$ python -q
>>> import numpy as np
>>> np.set_printoptions(precision=1, suppress=True, linewidth=160)
>>> rd = lambda a: np.round(a, 1) + 0
>>> rng = np.random.default_rng(34)
>>> z = rng.integers(0, 3, 7)
>>> F = np.array([[3, 0, 3, -5, -4, -4, -2],
...     [5, 2, -1, 0, 3, 2, 2],
...     [-2, 3, -3, -4, -3, -1, 3],
...     [3, -2, 5, 1, -1, 5, -1],
...     [5, 2, 5, 2, -2, 1, -5],
...     [2, 0, 2, 3, -1, -3, -2],
...     [-1, -2, 1, 1, 4, -1, 1]]) * (z[:, None] == z)
>>> F
array([[ 3,  0,  3,  0, -4, -4, -2],
       [ 5,  2, -1,  0,  3,  2,  2],
       [-2,  3, -3,  0, -3, -1,  3],
       [ 0,  0,  0,  1,  0,  0,  0],
       [ 5,  2,  5,  0, -2,  1, -5],
       [ 2,  0,  2,  0, -1, -3, -2],
       [-1, -2,  1,  0,  4, -1,  1]])
>>> # 2 blocks once reordered
>>> B = F / np.sqrt((F ** 2).mean(axis=1, keepdims=True))
>>> np.linalg.matrix_rank(B) == np.linalg.matrix_rank(F)
np.True_
>>> np.linalg.matrix_rank(F - F.mean(axis=1, keepdims=True))
np.int64(6)
>>> B = F[0, 0] * F[1:] - np.outer(F[1:, 0], F[0])
>>> B
array([[  0,   6, -18,   0,  29,  26,  16],
       [  0,   9,  -3,   0, -17, -11,   5],
       [  0,   0,   0,   3,   0,   0,   0],
       [  0,   6,   0,   0,  14,  23,  -5],
       [  0,   0,   0,   0,   5,  -1,  -2],
       [  0,  -6,   6,   0,   8,  -7,   1]])
>>> rd(F[:, 0] / F[0, 0])
array([ 1. ,  1.7, -0.7,  0. ,  1.7,  0.7, -0.3])
>>> C2 = B.T @ B
>>> np.trace(C2), (B ** 2).sum()
(np.int64(3669), np.int64(3669))
>>> np.diag(C2)
array([   0,  189,  369,    9, 1415, 1376,  311])
>>> rd(np.linalg.svd(B, compute_uv=False) ** 2)
array([2872.4,  460.1,  289.9,   28.5,    9.1,    9. ])
>>> B = np.array([[3, -1, -1],
...     [1, -1, -1],
...     [2, 2, 5],
...     [0, 1, 5],
...     [-2, -4, 1],
...     [-5, 4, -5],
...     [-3, 5, -1]])
>>> np.linalg.matrix_rank(np.vstack([F, B.T]))
np.int64(7)
>>> np.einsum("ij,ij->i", F, F)
array([54, 47, 41,  1, 84, 22, 24])
>>> B @ F
Traceback (most recent call last):
  File "<python-input-21>", line 1, in <module>
    B @ F
    ~~^~~
ValueError: matmul: Input operand 1 has a mismatch in its core dimension 0, with gufunc signature (n?,k),(k,m?)->(n?,m?) (size 7 is different from 3)
>>> np.einsum("ik,kj->ji", F, B)
array([[ 49,  -7,  -7,   0,  41,  33,  -9],
       [ -7,  -3,  16,   1, -10, -16, -10],
       [ 30, -21, -17,   5,  16,  24,  16]])
>>> M = np.load("m.npy")
>>> M
array([[ 0.3, -4. , -1. , -4. , -1. ,  4. ],
       [ 3. , -4.7, -1. , -4. , -3. , -4. ],
       [ 2. ,  5. ,  3.3,  1. , -5. ,  3. ],
       [-3. , -2. ,  1. ,  2.3,  2. , -4. ],
       [ 4. , -2. ,  2. ,  2. ,  5.3,  3. ],
       [ 0. , -4. , -1. , -4. , -1. ,  4.3]])
>>> M[0] @ M[1]
np.float64(23.7)
>>> rd(np.linalg.norm(M) ** 2 / np.linalg.norm(M, 2) ** 2)
np.float64(2.6)
>>> rd(np.linalg.norm(M, axis=1))
array([7.1, 8.5, 8.7, 6.3, 8.1, 7.2])
>>> f = np.array([-1, 5])
>>> np.array([np.convolve(row, f, "same") for row in M])
array([[ -0.3,   5.5, -19. ,  -1. , -19. ,  -9. ],
       [ -3. ,  19.7, -22.5,  -1. , -17. , -11. ],
       [ -2. ,   5. ,  21.7,  15.5,  10. , -28. ],
       [  3. , -13. , -11. ,   2.7,   9.5,  14. ],
       [ -4. ,  22. , -12. ,   8. ,   4.7,  23.5],
       [  0. ,   4. , -19. ,  -1. , -19. ,  -9.3]])
>>> np.convolve(M[0], f)
array([ -0.3,   5.5, -19. ,  -1. , -19. ,  -9. ,  20. ])
>>> A = np.loadtxt("case4.csv", delimiter=",")
>>> A
array([[ 0.9,  1.3, -2.2,  1.3,  0.7],
       [ 0.8, -1.2, -2.2,  0.2, -2. ],
       [ 1.2,  1.2,  1.5, -0.3, -3.3],
       [ 0.1,  0.3, -0.7, -0.2, -1.1],
       [ 1.4,  0.4,  0.1,  0.1, -2.4],
       [ 0.8, -0.1,  1.3, -0.7, -2.7],
       [ 0.6, -0.3,  1.6,  0. , -0.2],
       [ 1.2,  1.5, -0.8, -0.6,  1.4],
       [-0.4, -0.2, -1.1,  0.4,  0.1],
       [ 1. ,  0. ,  0.1, -0.1,  2.2],
       [ 1.1, -0.3, -1.5,  0.1,  0.4],
       [-0.3,  0.9,  0.6, -2. , -0.7],
       [ 0.2, -0.5,  0.4,  0.3, -0.2],
       [ 1.2,  0.7, -0.5, -1.5,  0.7],
       [-1.1, -0.4,  1.4,  0.3,  0.5],
       [ 1.1,  0.7,  1.1,  1.1, -0.7],
       [ 0. ,  0.1, -0.4, -0.7,  1.4],
       [ 0.4,  0.8,  0.1, -0.6,  0.3],
       [ 0.9, -1.9, -1.1,  0.3, -0.5],
       [ 1.1,  0.7,  0.8,  0.1,  0.5],
       [ 2.4,  1. , -0.4, -1.6,  1.3],
       [-1.1,  0.2, -1.1,  0. , -0.4],
       [-1.4,  0. ,  0.9, -0.3, -0.9],
       [ 1.1, -0.3, -0.5, -0.7, -1. ],
       [ 0.9, -0.7, -0.1, -0.6,  0.6],
       [ 0.1, -0.3, -0.8, -2.2, -2.8]])
>>> Xc = A - A.mean(axis=0)
>>> Uu, sig, vt = np.linalg.svd(Xc, full_matrices=False)
>>> rd(sig ** 2 / (sig ** 2).sum())
array([0.4, 0.2, 0.2, 0.1, 0.1])
>>> rd(np.abs(vt[-1]))
array([0.4, 0.8, 0.2, 0.2, 0.1])
>>> np.abs(vt[0]).argmax()
np.int64(4)
>>> rd((sig ** 2).sum() ** 2 / (sig ** 4).sum())
np.float64(3.8)
>>> rd(Xc.mean(axis=0))
array([0., 0., 0., 0., 0.])
>>> np.abs(Uu[:, 0]).argmax()
np.int64(2)
>>> np.searchsorted(np.cumsum(sig ** 2) / (sig ** 2).sum(), 0.9) + 1
np.int64(4)
>>> np.linalg.matrix_rank(Xc)
np.int64(5)
>>> W2 = A[[12, 0]].astype(float)
>>> for _ in range(7):
...     z = np.linalg.norm(A[:, None] - W2, axis=-1).argmin(axis=1)
...     W2 = np.array([A[z == j].mean(axis=0) for j in range(2)])
... 
>>> z
array([1, 0, 0, 0, 0, 0, 0, 1, 0, 1, 1, 0, 0, 1, 0, 0, 1, 1, 0, 1, 1, 0, 0, 0, 1, 0])
>>> rd(W2[1] - W2[0])
array([ 0.8,  0.6, -0.6, -0.2,  2.1])
>>> np.bincount(z)
array([16, 10])
>>> rd(W2)
array([[ 0.2, -0.1,  0.1, -0.2, -1.1],
       [ 1. ,  0.5, -0.5, -0.4,  1. ]])
>>> arr = np.loadtxt("x.csv", delimiter=",")
>>> arr
array([[-2.,  1., -4.,  0.,  3.,  3., -5., -4.],
       [ 0.,  0.,  1.,  0.,  4.,  0., -3.,  1.],
       [ 0.,  0., -1., -1.,  2., -1., -4.,  2.],
       [ 0.,  0.,  0., -1., -1., -2.,  2., -5.],
       [ 0.,  0.,  0.,  0.,  1., -1.,  0., -4.],
       [ 0.,  0.,  0.,  0.,  0.,  1., -2.,  3.],
       [ 0.,  0.,  0.,  0.,  0.,  0., -4.,  4.],
       [ 0.,  0.,  0.,  0.,  0.,  0.,  0., -3.]])
>>> # triangular, det is the product of the diagonal
>>> Uu, sig, vt = np.linalg.svd(arr, full_matrices=False)
>>> rd(sig / sig[0])
array([1. , 0.9, 0.4, 0.3, 0.1, 0.1, 0. , 0. ])
>>> rd(np.abs(vt[0]))
array([0.1, 0. , 0.1, 0. , 0.3, 0.2, 0.7, 0.6])
>>> rd(np.cumsum(sig ** 2) / np.sum(sig ** 2))
array([0.5, 0.9, 1. , 1. , 1. , 1. , 1. , 1. ])
>>> np.allclose(Uu * sig @ vt, arr)
True
>>> rd(sig)
array([10.9,  9.7,  4.2,  2.9,  1.4,  0.5,  0.3,  0. ])
>>> rd(vt @ vt.T)
array([[1., 0., 0., 0., 0., 0., 0., 0.],
       [0., 1., 0., 0., 0., 0., 0., 0.],
       [0., 0., 1., 0., 0., 0., 0., 0.],
       [0., 0., 0., 1., 0., 0., 0., 0.],
       [0., 0., 0., 0., 1., 0., 0., 0.],
       [0., 0., 0., 0., 0., 1., 0., 0.],
       [0., 0., 0., 0., 0., 0., 1., 0.],
       [0., 0., 0., 0., 0., 0., 0., 1.]])
>>> rd(Uu.T @ Uu)
array([[1., 0., 0., 0., 0., 0., 0., 0.],
       [0., 1., 0., 0., 0., 0., 0., 0.],
       [0., 0., 1., 0., 0., 0., 0., 0.],
       [0., 0., 0., 1., 0., 0., 0., 0.],
       [0., 0., 0., 0., 1., 0., 0., 0.],
       [0., 0., 0., 0., 0., 1., 0., 0.],
       [0., 0., 0., 0., 0., 0., 1., 0.],
       [0., 0., 0., 0., 0., 0., 0., 1.]])
>>> Uu.shape, sig.shape, vt.shape
((8, 8), (8,), (8, 8))
>>> rd(Uu.T @ arr @ vt.T)
array([[10.9,  0. ,  0. ,  0. ,  0. ,  0. ,  0. ,  0. ],
       [ 0. ,  9.7,  0. ,  0. ,  0. ,  0. ,  0. ,  0. ],
       [ 0. ,  0. ,  4.2,  0. ,  0. ,  0. ,  0. ,  0. ],
       [ 0. ,  0. ,  0. ,  2.9,  0. ,  0. ,  0. ,  0. ],
       [ 0. ,  0. ,  0. ,  0. ,  1.4,  0. ,  0. ,  0. ],
       [ 0. ,  0. ,  0. ,  0. ,  0. ,  0.5,  0. ,  0. ],
       [ 0. ,  0. ,  0. ,  0. ,  0. ,  0. ,  0.3,  0. ],
       [ 0. ,  0. ,  0. ,  0. ,  0. ,  0. ,  0. ,  0. ]])
>>> np.unique(arr.round(6), axis=0).shape
(8, 8)
>>> np.abs(np.diag(np.linalg.qr(arr)[1])) > 1e-9
array([ True, False,  True,  True,  True,  True,  True,  True])
>>> rd(np.trace(np.linalg.pinv(arr) @ arr))
np.float64(7.0)
>>> Uu, sig, vt = np.linalg.svd(arr)
>>> rd(sig)
array([10.9,  9.7,  4.2,  2.9,  1.4,  0.5,  0.3,  0. ])
>>> B = Uu[:, :7] @ np.diag(sig[:7]) @ vt[:7]
>>> rd(np.abs(arr - B).max())
np.float64(0.0)
>>> rd(np.linalg.norm(arr - B, 2)), rd(sig[7])
(np.float64(0.0), np.float64(0.0))
>>> z = rng.permutation(8)
>>> z
array([7, 2, 4, 5, 3, 1, 0, 6])
>>> B = arr[z][:, z]
>>> np.diag(B)
array([-3., -1.,  1.,  1., -1.,  0., -2., -4.])
>>> rd(np.linalg.det(B)), rd(np.linalg.det(arr[z]))
(np.float64(0.0), np.float64(0.0))
>>> np.trace(B)
np.float64(-9.0)
>>> rd(np.sort(np.abs(np.linalg.eigvals(B))))
array([0., 1., 1., 1., 1., 2., 3., 4.])
>>> J = np.load("dump.npy")
>>> J
array([[  4,  -9,  13, -10,   4,  -7,   9],
       [ -9,  14,  -6, -16,  11,  -6,  10],
       [ 13,  -6,  18,  -1,  -9,  -2,   7],
       [-10, -16,  -1,   2, -10,  -1,   2],
       [  4,  11,  -9, -10,  18,   0,  -7],
       [ -7,  -6,  -2,  -1,   0,   2,  14],
       [  9,  10,   7,   2,  -7,  14,  -4]])
>>> T = np.stack([J, -3 * J, J[::-1]])
>>> T.sum(axis=0)
array([[  1,  28, -19,  22, -15,  28, -22],
       [ 11, -34,  10,  31, -22,  14,  -6],
       [-22,  23, -45,  -8,  36,   4, -21],
       [ 10,  16,   1,  -2,  10,   1,  -2],
       [  5, -28,  36,  19, -45,  -2,  21],
       [  5,  26,  -2, -14,  11, -10, -18],
       [-14, -29,  -1, -14,  18, -35,  17]])
>>> rd(np.linalg.norm(T, axis=(1, 2)))
array([ 62.8, 188.4,  62.8])
>>> (T @ J.T).shape
(3, 7, 7)
>>> np.linalg.matrix_rank(T)
array([7, 7, 7])
>>> T.shape
(3, 7, 7)
>>> np.einsum("bij,cij->bc", T, T)
array([[  3944, -11832,   -308],
       [-11832,  35496,    924],
       [  -308,    924,   3944]])
>>> vec = np.array([3, 0, 0, 2, 2, -4, 5])
>>> J @ vec
array([ 73,  37,  62, -32,  -7,  39, -59])
>>> np.linalg.norm(J @ vec) <= np.linalg.norm(J, 2) * np.linalg.norm(vec) + 1e-9
np.True_
>>> np.sign((J @ vec).round(6))
array([ 1,  1,  1, -1, -1,  1, -1])
